>>> import numpy as np
>>> import numpy.linalg as la
>>> np.set_printoptions(precision=2, suppress=True, linewidth=160, legacy="1.25")
>>> A = np.loadtxt("layer18.csv", delimiter=",")
>>> print(A)
[[-0.6  -0.13  0.79]
 [ 0.8  -0.09  0.59]
 [ 0.    0.99  0.16]]
>>> # orthonormal columns
>>> B = A / np.sqrt((A ** 2).mean(axis=1, keepdims=True))
>>> print(la.matrix_rank(B) == la.matrix_rank(A))
True
>>> rng = np.random.default_rng(349382)
>>> idx = rng.permutation(3)
>>> B = A[:, idx] * rng.choice([-1, 1], 3)
>>> print(B)
[[-0.79  0.13 -0.6 ]
 [-0.59  0.09  0.8 ]
 [-0.16 -0.99  0.  ]]
>>> Uu, _, VT = la.svd(A.T @ B)
>>> print(np.round(la.lstsq(A, B)[0], 2) + 0)
[[ 0.  0.  1.]
 [ 0. -1.  0.]
 [-1.  0.  0.]]
>>> print(idx)
[2 1 0]
>>> print(round(float(la.det(A[::-1])), 2))
-1.0
>>> print(round(np.einsum("ii->", A), 2))
-0.54
>>> print(np.poly(A))
[ 1.    0.54 -0.54 -1.  ]
>>> print(round(la.det(A.T), 2))
1.0
>>> print(np.round(np.einsum("ij,ji->", A, A), 2))
1.36
>>> print(np.kron(np.eye(2, dtype=int), A))
[[-0.6  -0.13  0.79 -0.   -0.    0.  ]
 [ 0.8  -0.09  0.59  0.   -0.    0.  ]
 [ 0.    0.99  0.16  0.    0.    0.  ]
 [-0.   -0.    0.   -0.6  -0.13  0.79]
 [ 0.   -0.    0.    0.8  -0.09  0.59]
 [ 0.    0.    0.    0.    0.99  0.16]]
>>> cov = A.T @ A
>>> print(cov.round(2) + 0)
[[1. 0. 0.]
 [0. 1. 0.]
 [0. 0. 1.]]
>>> print((A @ A.T).shape)
(3, 3)
>>> print(la.eigvalsh(cov)[::-1])
[1. 1. 1.]
>>> print(la.svd(A, compute_uv=False) ** 2)
[1. 1. 1.]
>>> x = np.array([2, 0, 2])
>>> print([p for p in range(1, 25) if np.allclose(la.matrix_power(A, p), np.eye(3))])
[]
>>> print(np.round(la.norm(x), 2), round(float(la.norm(A @ x)), 2))
2.83 2.83
>>> print(np.round(la.det(A), 2))
1.0
>>> print(np.round(la.inv(A), 2) + 0)
[[-0.6   0.8   0.  ]
 [-0.13 -0.09  0.99]
 [ 0.79  0.59  0.16]]
>>> M = np.load("block2.npy")
>>> print(M)
[[-2.89  3.12  2.63]
 [-2.56  2.88 -3.19]
 [ 3.23 -3.52 -1.48]
 [-0.45  0.39  4.96]
 [-3.32  3.67 -0.68]
 [ 2.31 -2.47 -3.69]
 [ 0.3  -0.44  4.97]
 [-1.2   1.42 -4.64]
 [ 1.85 -2.13  4.13]
 [-2.5   2.68  3.4 ]
 [-2.37  2.53  3.6 ]
 [-1.7   1.78  4.35]
 [-3.09  3.36  2.03]
 [ 2.87 -3.21  2.55]
 [ 2.1  -2.23 -3.95]
 [-2.38  2.7  -3.47]
 [-3.2   3.55 -1.46]
 [-2.59  2.92 -3.13]
 [ 2.66 -3.    2.99]
 [ 1.04 -1.24  4.73]
 [ 0.52 -0.47 -4.95]
 [-3.35  3.67  0.58]
 [-3.36  3.69  0.29]
 [ 3.35 -3.67 -0.54]
 [ 2.32 -2.63  3.56]]
>>> # rank 2
>>> idx = M[:, 1] > np.median(M[:, 1])
>>> u = M[idx].mean(axis=0) - M[~idx].mean(axis=0)
>>> print((((M - M.mean(axis=0)) @ u > 0) == idx).mean())
0.96
>>> print(np.argsort(-np.abs(u).round(6), kind="stable"))
[1 0 2]
>>> print(la.svd(A, compute_uv=False))
[1. 1. 1.]
>>> print(np.round(A.T @ A, 2) + 0)
[[1. 0. 0.]
 [0. 1. 0.]
 [0. 0. 1.]]
>>> print(la.norm(A, axis=0))
[1. 1. 1.]
>>> cen = M - M.mean(axis=1)
Traceback (most recent call last):
  File "<python-input-41>", line 1, in <module>
    cen = M - M.mean(axis=1)
          ~~^~~~~~~~~~~~~~~~
ValueError: operands could not be broadcast together with shapes (25,3) (25,) 
>>> cen = M - M.mean(axis=0)
>>> Uu, sigma, VT = la.svd(cen, full_matrices=False)
>>> print(VT[0] * np.sign(VT[0, np.abs(VT[0]).argmax()]))
[-0.63  0.7  -0.35]
>>> print(np.round(cen.mean(axis=0), 2) + 0)
[0. 0. 0.]
>>> print(np.abs(Uu[:, 0]).argmax())
13
>>> print(la.matrix_rank(cen))
2
>>> cov = np.cov(M, rowvar=False)
>>> print(np.corrcoef(M.T))
[[ 1.   -1.    0.06]
 [-1.    1.   -0.08]
 [ 0.06 -0.08  1.  ]]
>>> print(np.argsort(-M.std(axis=0).round(6), kind="stable"))
[2 1 0]
>>> print(cov.shape)
(3, 3)
>>> print(np.round(la.eigvalsh(cov)[::-1], 2) + 0)
[13.99 11.19  0.  ]
>>> u = np.array([-1, 2, 1])
>>> print(np.cross(M[16, :3], M[7, :3]))
[-14.43 -13.12  -0.28]
>>> print(np.polyval(u, M[16]))
[-15.65  -4.52  -4.04]
>>> arr = np.array([[0, 0, 1, 0], [0, 0, 0, 0], [1, 0, 0, 1], [0, 0, 1, 0]])
>>> print(arr)
[[0 0 1 0]
 [0 0 0 0]
 [1 0 0 1]
 [0 0 1 0]]
>>> idx = rng.permutation(4)
>>> print(idx)
[0 2 1 3]
>>> B = arr[idx][:, idx]
>>> print(np.trace(B))
0
>>> print(np.round(np.sort(np.abs(la.eigvals(B))), 2) + 0)
[0.   0.   1.41 1.41]
>>> print(B)
[[0 1 0 0]
 [1 0 0 1]
 [0 0 0 0]
 [0 1 0 0]]
>>> print(np.allclose(B, arr))
False
>>> print(arr.sum(axis=0))
[1 0 2 1]
>>> print(np.trace(arr @ arr @ arr) // 6)
0
>>> print(np.argwhere(np.triu(arr)))
[[0 2]
 [2 3]]
>>> low = np.diag(arr.sum(axis=1)) - arr
>>> print(la.matrix_rank(low))
2
>>> print(round(la.det(low[1:, 1:])))
0
>>> print((la.eigvalsh(low) < 1e-8).sum())
2
>>> print(low @ np.ones(4))
[0. 0. 0. 0.]
>>> print(low)
[[ 1  0 -1  0]
 [ 0  0  0  0]
 [-1  0  2 -1]
 [ 0  0 -1  1]]
>>> idx = rng.permutation(4)
>>> print(idx)
[3 0 2 1]
>>> B = low[idx][:, idx]
>>> print(np.diag(B))
[1 1 2 0]
>>> print(np.round(np.sort(np.abs(la.eigvals(B))), 2) + 0)
[0. 0. 1. 3.]
>>> print(np.allclose(B, low))
False
>>> print(B)
[[ 1  0 -1  0]
 [ 0  1 -1  0]
 [-1 -1  2  0]
 [ 0  0  0  0]]
>>> W0 = np.loadtxt("run4.csv", delimiter=",")
>>> print(W0)
[[ 7.  6. -1.  8.]
 [-1.  0. -2. -3.]
 [ 5. -4.  8.  2.]
 [-6.  3.  7. -9.]]
>>> theta = np.radians(30)
>>> Rm = np.eye(4)
>>> Rm[0, 0] = Rm[2, 2] = np.cos(theta)
>>> Rm[0, 2], Rm[2, 0] = -np.sin(theta), np.sin(theta)
>>> print(Rm)
[[ 0.87  0.   -0.5   0.  ]
 [ 0.    1.    0.    0.  ]
 [ 0.5   0.    0.87  0.  ]
 [ 0.    0.    0.    1.  ]]
>>> B = W0 @ Rm.T
>>> print(np.abs(B - W0).max(axis=0))
[4.67 0.   3.94 0.  ]
>>> print(B)
[[ 6.56  6.    2.63  8.  ]
 [ 0.13  0.   -2.23 -3.  ]
 [ 0.33 -4.    9.43  2.  ]
 [-8.7   3.    3.06 -9.  ]]
>>> print(round(la.det(Rm), 2), np.round(np.trace(Rm), 2))
1.0 3.73
>>> print(la.svd(W0, compute_uv=False), la.svd(B, compute_uv=False))
[16.52 10.76  7.51  1.75] [16.52 10.76  7.51  1.75]
